$ python -q
>>> import numpy as np
>>> np.set_printoptions(suppress=True, linewidth=140)
>>> tidy = lambda a: np.round(a, 2) + 0
>>> mat = np.load("sample18.npy")
>>> mat
array([[-10,  10,  -5,  -4,   4,  -2],
       [ -5,  -5,  10,  -2,  -2,   4],
       [-10, -10,   0,  -4,  -4,   0],
       [-10,  10,  -5,  -4,   4,  -2],
       [ -5,  -5,  10,  -2,  -2,   4],
       [-10, -10,   0,  -4,  -4,   0]])
>>> left, sig, Vt = np.linalg.svd(mat)
>>> evecs = Vt[:(sig > 1e-8).sum()]
>>> rng = np.random.default_rng(9540)
>>> x = mat[0] + -3 * mat[1] + rng.integers(2) * np.eye(6)[5]
>>> x
array([  5.,  25., -35.,   2.,  10., -14.])
>>> tidy(np.linalg.norm(x - evecs.T @ evecs @ x))
np.float64(0.0)
>>> tidy(np.diag(evecs.T @ evecs))
array([0.86, 0.86, 0.86, 0.14, 0.14, 0.14])
>>> tidy(evecs.T @ evecs)
array([[0.86, 0.  , 0.  , 0.34, 0.  , 0.  ],
       [0.  , 0.86, 0.  , 0.  , 0.34, 0.  ],
       [0.  , 0.  , 0.86, 0.  , 0.  , 0.34],
       [0.34, 0.  , 0.  , 0.14, 0.  , 0.  ],
       [0.  , 0.34, 0.  , 0.  , 0.14, 0.  ],
       [0.  , 0.  , 0.34, 0.  , 0.  , 0.14]])
>>> [round(float(x), 2) for x in np.linalg.svd(mat, compute_uv=False)[:3]]
[26.09, 22.56, 12.01]
>>> np.linalg.cond(mat) > 100
np.True_
>>> np.linalg.matrix_rank(mat, rtol=0.1)
np.int64(3)
>>> f, v = mat[1], mat[4]
>>> f @ v
np.int64(174)
>>> f @ f
np.int64(174)
>>> pr = (f @ v) / (f @ f) * f
>>> (v - pr) @ f
np.float64(0.0)
>>> np.outer(f, v)
array([[ 25,  25, -50,  10,  10, -20],
       [ 25,  25, -50,  10,  10, -20],
       [-50, -50, 100, -20, -20,  40],
       [ 10,  10, -20,   4,   4,  -8],
       [ 10,  10, -20,   4,   4,  -8],
       [-20, -20,  40,  -8,  -8,  16]])
>>> np.linalg.matrix_rank(np.outer(f, v))
np.int64(1)
